In [1]: import numpy as np

In [2]: import numpy.linalg as la

In [3]: np.set_printoptions(precision=1, suppress=True, linewidth=140, sign=" ")

In [4]: feats = np.load("run7.npy")

In [5]: feats
Out[5]: 
array([[ 1, -2,  0,  0],
       [ 3, -2,  0,  0],
       [ 0,  0,  1, -2],
       [ 0,  0,  3, -2]])

In [6]: left, sigma = la.svd(feats)
Traceback (most recent call last):
  Cell In[6], line 1
    left, sigma = la.svd(feats)
ValueError: too many values to unpack (expected 2)


In [7]: left, sigma, VT = la.svd(feats, full_matrices=False)

In [8]: np.allclose(left * sigma @ VT, feats)
Out[8]: True

In [9]: np.round(left.T @ left, 1) + 0
Out[9]: 
array([[ 1.,  0.,  0.,  0.],
       [ 0.,  1.,  0.,  0.],
       [ 0.,  0.,  1.,  0.],
       [ 0.,  0.,  0.,  1.]])

In [10]: np.cumsum(sigma ** 2) / np.sum(sigma ** 2)
Out[10]: array([ 0.5,  0.9,  1. ,  1. ])

In [11]: sigma
Out[11]: array([ 4.1,  4.1,  1. ,  1. ])

In [12]: np.round(VT @ VT.T, 1) + 0
Out[12]: 
array([[ 1.,  0.,  0.,  0.],
       [ 0.,  1.,  0.,  0.],
       [ 0.,  0.,  1.,  0.],
       [ 0.,  0.,  0.,  1.]])

In [13]: np.round(left.T @ feats @ VT.T, 1) + 0
Out[13]: 
array([[ 4.1,  0. ,  0. ,  0. ],
       [ 0. ,  4.1,  0. ,  0. ],
       [ 0. ,  0. ,  1. ,  0. ],
       [ 0. ,  0. ,  0. ,  1. ]])

In [14]: np.sqrt((sigma ** 2).sum()), round(la.norm(feats), 1)
Out[14]: (np.float64(6.0), np.float64(6.0))

In [15]: out = feats[0, 0] * feats[1:] - np.outer(feats[1:, 0], feats[0])

In [16]: out
Out[16]: 
array([[ 0,  4,  0,  0],
       [ 0,  0,  1, -2],
       [ 0,  0,  3, -2]])

In [17]: feats[:, 0] / feats[0, 0]
Out[17]: array([ 1.,  3.,  0.,  0.])

In [18]: np.round(la.norm(out[2] - out[0]), 1)
Out[18]: np.float64(5.4)

In [19]: la.norm(out, axis=0)
Out[19]: array([ 0. ,  4. ,  3.2,  2.8])

In [20]: out[2] @ out[0]
Out[20]: np.int64(0)

In [21]: la.norm(out, axis=1).argmax()
Out[21]: np.int64(0)

In [22]: round(float(la.norm(out, 2)), 1)
Out[22]: 4.1

In [23]: round(float(la.norm(out, 1)), 1), round(float(la.norm(out, np.inf)), 1)
Out[23]: (4.0, 5.0)

In [24]: round(la.norm(out[2], 1), 1), round(float(la.norm(out[2], np.inf)), 1)
Out[24]: (np.float64(5.0), 3.0)

In [25]: F = np.load("test1.npy")

In [26]: F
Out[26]: 
array([[ 3,  2,  1, -3,  2,  1],
       [ 3,  1,  0, -3,  3, -1],
       [ 2,  2, -3,  2, -3, -3],
       [ 1, -1,  3, -3, -3,  3],
       [-2,  2, -1, -3,  2,  2],
       [-2,  3,  0, -2,  2, -3]])

In [27]: f = np.array([7, 5, -9])

In [28]: np.cross(F[0, :3], F[3, :3])
Out[28]: array([ 7, -8, -5])

In [29]: f = np.array([2, 0, 2, 0, 3, 1])

In [30]: out = F + np.outer(f, np.eye(6)[2])

In [31]: round(la.det(out) / la.det(F), 1), np.round(1 + la.solve(F, f)[2], 1)
Out[31]: (np.float64(0.7), np.float64(0.7))

In [32]: la.matrix_rank(out - F)
Out[32]: np.int64(1)

In [33]: out
Out[33]: 
array([[ 3.,  2.,  3., -3.,  2.,  1.],
       [ 3.,  1.,  0., -3.,  3., -1.],
       [ 2.,  2., -1.,  2., -3., -3.],
       [ 1., -1.,  3., -3., -3.,  3.],
       [-2.,  2.,  2., -3.,  2.,  2.],
       [-2.,  3.,  1., -2.,  2., -3.]])

In [34]: out = F[0, 0] * F[1:] - np.outer(F[1:, 0], F[0])

In [35]: out
Out[35]: 
array([[  0,  -3,  -3,   0,   3,  -6],
       [  0,   2, -11,  12, -13, -11],
       [  0,  -5,   8,  -6, -11,   8],
       [  0,  10,  -1, -15,  10,   8],
       [  0,  13,   2, -12,  10,  -7]])

In [36]: la.matrix_rank(out), la.matrix_rank(F)
Out[36]: (np.int64(5), np.int64(6))

In [37]: np.flatnonzero(~out.round(6).any(axis=1))
Out[37]: array([], dtype=int64)

In [38]: T = np.stack([out, 2 * out, out[::-1]])

In [39]: la.matrix_rank(T)
Out[39]: array([ 5,  5,  5])

In [40]: T.shape
Out[40]: (3, 5, 6)

In [41]: vec = np.array([-4, 5, -7, 0, 9, 9])

In [42]: y = F @ vec

In [43]: y
Out[43]: array([ 18,  11, -31, -30,  61,  14])

In [44]: np.round(la.solve(F.T, F[4]), 1) + 0
Out[44]: array([ 0.,  0.,  0.,  0.,  1.,  0.])

In [45]: K = np.array([[3, 0, 0, 0, 0, 0, 0, 0],
    ...:     [0, 2, 0, 0, 0, 0, 0, 0],
    ...:     [0, 0, 1, 0, 0, 0, 0, 0],
    ...:     [0, 0, 0, 3, 0, 0, 0, 0],
    ...:     [0, 0, 0, 0, 1, 0, 0, 0],
    ...:     [0, 0, 0, 0, 0, 0, 0, 0],
    ...:     [0, 0, 0, 0, 0, 0, 2, 0],
    ...:     [0, 0, 0, 0, 0, 0, 0, 2]])

In [46]: left, sigma, VT = la.svd(K)

In [47]: vecs = VT[:(sigma > 1e-8).sum()]

In [48]: rng = np.random.default_rng(152973)

In [49]: vec = K[2] + 4 * K[6] + rng.integers(2) * np.eye(8)[1]

In [50]: vec
Out[50]: array([ 0.,  1.,  1.,  0.,  0.,  0.,  8.,  0.])

In [51]: round(la.norm(vec - vecs.T @ vecs @ vec), 1)
Out[51]: np.float64(0.0)

In [52]: np.allclose(vecs.T @ vecs @ vec, vec)
Out[52]: True

In [53]: np.diag(vecs.T @ vecs)
Out[53]: array([ 1.,  1.,  1.,  1.,  1.,  0.,  1.,  1.])

In [54]: rank = la.matrix_rank(K)

In [55]: rank
Out[55]: np.int64(7)

In [56]: null = la.svd(K)[2][rank:].T

In [57]: null @ null.T
Out[57]: 
array([[ 0.,  0.,  0.,  0.,  0.,  0.,  0.,  0.],
       [ 0.,  0.,  0.,  0.,  0.,  0.,  0.,  0.],
       [ 0.,  0.,  0.,  0.,  0.,  0.,  0.,  0.],
       [ 0.,  0.,  0.,  0.,  0.,  0.,  0.,  0.],
       [ 0.,  0.,  0.,  0.,  0.,  0.,  0.,  0.],
       [ 0.,  0.,  0.,  0.,  0.,  1.,  0.,  0.],
       [ 0.,  0.,  0.,  0.,  0.,  0.,  0.,  0.],
       [ 0.,  0.,  0.,  0.,  0.,  0.,  0.,  0.]])

In [58]: K @ null
Out[58]: 
array([[ 0.],
       [ 0.],
       [ 0.],
       [ 0.],
       [ 0.],
       [ 0.],
       [ 0.],
       [ 0.]])

In [59]: null[:, 0] / null[np.abs(null[:, 0]).round(6).argmax(), 0]
Out[59]: array([ 0.,  0.,  0.,  0.,  0.,  1.,  0.,  0.])

In [60]: la.matrix_rank(K.T @ K), la.matrix_rank(K @ K.T)
Out[60]: (np.int64(7), np.int64(7))

In [61]: np.round(la.norm(K, 2) / la.norm(K), 1)
Out[61]: np.float64(0.5)

In [62]: K @ K
Out[62]: 
array([[ 9,  0,  0,  0,  0,  0,  0,  0],
       [ 0,  4,  0,  0,  0,  0,  0,  0],
       [ 0,  0,  1,  0,  0,  0,  0,  0],
       [ 0,  0,  0,  9,  0,  0,  0,  0],
       [ 0,  0,  0,  0,  1,  0,  0,  0],
       [ 0,  0,  0,  0,  0,  0,  0,  0],
       [ 0,  0,  0,  0,  0,  0,  4,  0],
       [ 0,  0,  0,  0,  0,  0,  0,  4]])

In [63]: try:
    ...:     la.inv(K)
    ...: except la.LinAlgError as e:
    ...:     print(repr(e))
    ...: 
LinAlgError('Singular matrix')

In [64]: np.prod(np.diag(K)), round(float(la.det(K)), 1)
Out[64]: (np.int64(0), 0.0)

In [65]: [int(la.matrix_rank(la.matrix_power(K, p))) for p in range(1, 9)]
Out[65]: [7, 7, 7, 7, 7, 7, 7, 7]

In [66]: W0 = np.load("m.npy")

In [67]: W0
Out[67]: 
array([[ 1.4,  0.6,  0.5],
       [ 1.5, -0.4,  0.5],
       [ 3.5, -0.3,  1.2],
       [-6.3,  0.8, -2.1],
       [ 1.2, -1.2,  0.4],
       [-3.3, -1.5, -1.1],
       [-7.2,  2. , -2.4],
       [-1.2,  1.9, -0.4],
       [ 1.3, -0.1,  0.5],
       [ 4.1,  1.1,  1.3],
       [ 0.8, -0.4,  0.3],
       [-0.3, -0.5, -0.1],
       [ 0.6,  0.1,  0.2]])

In [68]: vec = np.array([3, 5, -1])

In [69]: y = W0 @ vec

In [70]: la.lstsq(W0, y)[0]
Out[70]: array([ 3.,  5., -1.])

In [71]: y = y + 0.3 * rng.normal(size=13)

In [72]: y
Out[72]: array([  6.8,   1.9,   7.7, -12. ,  -2.1, -16.8,  -9.4,   6.1,   2.6,  16.8,   0.1,  -3.6,   1.9])

In [73]: c, *_ = la.lstsq(W0, y)

In [74]: c.round()
Out[74]: array([ 4.,  5., -4.])

In [75]: c
Out[75]: array([ 4. ,  5. , -4.2])

In [76]: out = W0 / np.sqrt((W0 ** 2).mean(axis=1, keepdims=True))

In [77]: out[3]
Out[77]: array([-1.6,  0.2, -0.5])

In [78]: np.round(W0 - W0.mean(axis=1, keepdims=True), 1) + 0
Out[78]: 
array([[ 0.6, -0.2, -0.3],
       [ 1. , -0.9,  0. ],
       [ 2. , -1.8, -0.3],
       [-3.8,  3.3,  0.4],
       [ 1.1, -1.3,  0.3],
       [-1.3,  0.5,  0.9],
       [-4.7,  4.5,  0.1],
       [-1.3,  1.8, -0.5],
       [ 0.7, -0.7, -0.1],
       [ 1.9, -1.1, -0.9],
       [ 0.6, -0.6,  0.1],
       [ 0. , -0.2,  0.2],
       [ 0.3, -0.2, -0.1]])

In [79]: left, sigma, VT = la.svd(W0)

In [80]: np.argmax(sigma[:-1] / (sigma[1:] + 1e-6)) + 1
Out[80]: np.int64(2)

In [81]: out = left[:, :2] @ np.diag(sigma[:2]) @ VT[:2]

In [82]: np.round(la.norm(W0 - out, 2), 1), round(sigma[2], 1)
Out[82]: (np.float64(0.1), np.float64(0.1))

In [83]: la.matrix_rank(W0, rtol=0.05)
Out[83]: np.int64(2)

In [84]: la.matrix_rank(out)
Out[84]: np.int64(2)

In [85]: Xc = W0 - W0.mean(axis=0)

In [86]: left, sigma, VT = la.svd(Xc, full_matrices=False)

In [87]: la.matrix_rank(Xc)
Out[87]: np.int64(3)

In [88]: np.round(Xc.mean(axis=0), 1) + 0
Out[88]: array([ 0.,  0.,  0.])

In [89]: np.round(np.abs(VT[-1]), 1) + 0
Out[89]: array([ 0.3,  0. ,  0.9])

In [90]: np.searchsorted(np.cumsum(sigma ** 2) / (sigma ** 2).sum(), 0.9) + 1
Out[90]: np.int64(1)

In [91]: VT[0] * np.sign(VT[0, np.abs(VT[0]).argmax()])
Out[91]: array([ 0.9, -0.1,  0.3])

In [92]: np.round(sigma ** 2 / (sigma ** 2).sum(), 1) + 0
Out[92]: array([ 0.9,  0.1,  0. ])

In [93]: A = np.load("layer14.npy")

In [94]: A
Out[94]: 
array([[  0,   0,  16,  19,  31],
       [ 24,  29,   2,   0,   0],
       [  7,  17,  11,   0,   0],
       [  0,   0,   0,  18,  22],
       [  0,  20,  15,   0,   2],
       [ 43,   7,   0,  11,   0],
       [ 12,   0,  10,  21,  11],
       [  0,   0,   9,   0,  11],
       [ 39,  24,  19,  12,   1],
       [  0,  10,  15,   0,   6],
       [  0,   0,   2,   7,   9],
       [  0,   6,  18,   0,   5],
       [  0,   0,  22,  27,  25]])

In [95]: np.count_nonzero(A)
Out[95]: np.int64(40)

In [96]: np.diff(A, axis=0)
Out[96]: 
array([[ 24,  29, -14, -19, -31],
       [-17, -12,   9,   0,   0],
       [ -7, -17, -11,  18,  22],
       [  0,  20,  15, -18, -20],
       [ 43, -13, -15,  11,  -2],
       [-31,  -7,  10,  10,  11],
       [-12,   0,  -1, -21,   0],
       [ 39,  24,  10,  12, -10],
       [-39, -14,  -4, -12,   5],
       [  0, -10, -13,   7,   3],
       [  0,   6,  16,  -7,  -4],
       [  0,  -6,   4,  27,  20]])
